% ipython --no-banner

In [1]: import numpy as np

In [2]: import numpy.linalg as la

In [3]: np.set_printoptions(precision=1, suppress=True, linewidth=120, sign=" ")

In [4]: rnd = lambda a: np.round(a, 1) + 0

In [5]: J = np.loadtxt("m.csv", delimiter=",")

In [6]: J
Out[6]: 
array([[ 1., -1.,  1.],
       [ 1.,  0.,  0.],
       [ 1.,  1.,  1.],
       [ 1.,  2.,  4.]])

In [7]: proj = J @ la.solve(J.T @ J, J.T)

In [8]: rnd(np.diag(proj))
Out[8]: array([ 0.9,  0.6,  0.6,  1. ])

In [9]: rnd((np.eye(4) - proj) @ J)
Out[9]: 
array([[ 0.,  0.,  0.],
       [ 0.,  0.,  0.],
       [ 0.,  0.,  0.],
       [ 0.,  0.,  0.]])

In [10]: np.allclose(proj @ proj, proj)
Out[10]: True

In [11]: rnd(proj)
Out[11]: 
array([[ 0.9,  0.1, -0.2,  0. ],
       [ 0.1,  0.6,  0.4, -0.2],
       [-0.2,  0.4,  0.6,  0.2],
       [ 0.1, -0.2,  0.1,  1. ]])

In [12]: rnd(la.eigvalsh(proj))
Out[12]: array([ 0.,  1.,  1.,  1.])

In [13]: la.matrix_rank(np.eye(4) - proj)
Out[13]: np.int64(1)

In [14]: np.trace(proj)
Out[14]: np.float64(3.0)

In [15]: rnd(proj @ J[:, 1])
Out[15]: array([-1.,  0.,  1.,  2.])

In [16]: rank = la.matrix_rank(proj)

In [17]: rank
Out[17]: np.int64(3)

In [18]: N = la.svd(proj)[2][rank:].T

In [19]: N.shape
Out[19]: (4, 1)

In [20]: rnd(proj @ N)
Out[20]: 
array([[ 0.],
       [ 0.],
       [ 0.],
       [ 0.]])

In [21]: [int(la.matrix_rank(proj[:, :j + 1])) for j in range(4)]
Out[21]: [1, 2, 3, 3]

In [22]: arr = np.loadtxt("run0.csv", delimiter=",")

In [23]: arr
Out[23]: 
array([[  4.,   5.,   2.,   6.,   2.,   5.,   6.,   3.],
       [  5.,   2.,   5.,   7.,   6.,   3.,   3.,   3.],
       [  2.,   5.,   2.,   6.,   7.,   6.,   0.,   6.],
       [  6.,   7.,   6.,   4.,  10.,   8.,   8.,   4.],
       [  2.,   6.,   7.,  10.,   2.,   4.,   2.,   8.],
       [  5.,   3.,   6.,   8.,   4.,  10.,   2.,   5.],
       [  6.,   3.,   0.,   8.,   2.,   2.,   8.,   6.],
       [  3.,   3.,   6.,   4.,   8.,   5.,   6.,   8.]])

In [24]: ev, evecs = la.eigh(arr)

In [25]: vec = np.array([0, 1, 2, 1, -2, -2, -1, 0])

In [26]: rnd(la.eigvalsh(arr[1:, 1:]))
Out[26]: array([-9.8, -4.9, -3.7,  3.7,  4.9,  8.5, 37.2])

In [27]: rnd(vec @ arr @ vec / (vec @ vec)), rnd(ev[0]), rnd(ev[-1])
Out[27]: (np.float64(-3.9), np.float64(-9.9), np.float64(40.5))

In [28]: (np.sign(evecs[:, -1].round(6)) == np.sign(evecs[0, -1].round(6))).astype(int)
Out[28]: array([ 1,  1,  1,  1,  1,  1,  1,  1])

In [29]: vec @ arr @ vec
Out[29]: np.float64(-58.0)

In [30]: rnd(np.abs(la.eigvals(arr)).max())
Out[30]: np.float64(40.5)

In [31]: rnd(la.matrix_power(arr, 2))
Out[31]: 
array([[ 155.,  136.,  135.,  215.,  172.,  180.,  167.,  164.],
       [ 136.,  166.,  150.,  222.,  181.,  192.,  152.,  184.],
       [ 135.,  150.,  190.,  225.,  194.,  203.,  137.,  191.],
       [ 215.,  222.,  225.,  381.,  236.,  275.,  213.,  291.],
       [ 172.,  181.,  194.,  236.,  277.,  242.,  186.,  218.],
       [ 180.,  192.,  203.,  275.,  242.,  279.,  177.,  226.],
       [ 167.,  152.,  137.,  213.,  186.,  177.,  217.,  181.],
       [ 164.,  184.,  191.,  291.,  218.,  226.,  181.,  259.]])

In [32]: assert arr == arr.T
ValueError: The truth value of an array with more than one element is ambiguous. Use a.any() or a.all()


In [33]: arr.inv()
AttributeError: 'numpy.ndarray' object has no attribute 'inv'


In [34]: np.all(la.eigvalsh(arr) > 0)
Out[34]: np.False_

In [35]: rnd(la.eigvalsh(arr).min())
Out[35]: np.float64(-9.9)

In [36]: mat = np.loadtxt("a.csv", delimiter=",")

In [37]: mat
Out[37]: 
array([[-3.,  0.,  0.,  0.,  0.,  0.,  0.,  0.],
       [ 0., -3.,  0.,  0.,  0.,  0.,  0.,  0.],
       [ 0.,  0.,  1.,  0.,  0.,  0.,  0.,  0.],
       [ 0.,  0.,  0., -1.,  0.,  0.,  0.,  0.],
       [ 0.,  0.,  0.,  0., -3.,  0.,  0.,  0.],
       [ 0.,  0.,  0.,  0.,  0., -2.,  0.,  0.],
       [ 0.,  0.,  0.,  0.,  0.,  0., -1.,  0.],
       [ 0.,  0.,  0.,  0.,  0.,  0.,  0., -3.]])

In [38]: [round(float(la.det(mat[:i, :i])), 2) + 0 for i in range(1, 9)]
Out[38]: [-3.0, 9.0, 9.0, -9.0, 27.0, -54.0, 54.0, -162.0]

In [39]: rnd(la.eigvalsh(mat).min())
Out[39]: np.float64(-3.0)

In [40]: mat @ mat
Out[40]: 
array([[ 9.,  0.,  0.,  0.,  0.,  0.,  0.,  0.],
       [ 0.,  9.,  0.,  0.,  0.,  0.,  0.,  0.],
       [ 0.,  0.,  1.,  0.,  0.,  0.,  0.,  0.],
       [ 0.,  0.,  0.,  1.,  0.,  0.,  0.,  0.],
       [ 0.,  0.,  0.,  0.,  9.,  0.,  0.,  0.],
       [ 0.,  0.,  0.,  0.,  0.,  4.,  0.,  0.],
       [ 0.,  0.,  0.,  0.,  0.,  0.,  1.,  0.],
       [ 0.,  0.,  0.,  0.,  0.,  0.,  0.,  9.]])

In [41]: la.matrix_rank(mat - mat[0, 0] * np.eye(8))
Out[41]: np.int64(4)

In [42]: [int(la.matrix_rank(la.matrix_power(mat, p))) for p in range(1, 9)]
Out[42]: [8, 8, 8, 8, 8, 8, 8, 8]
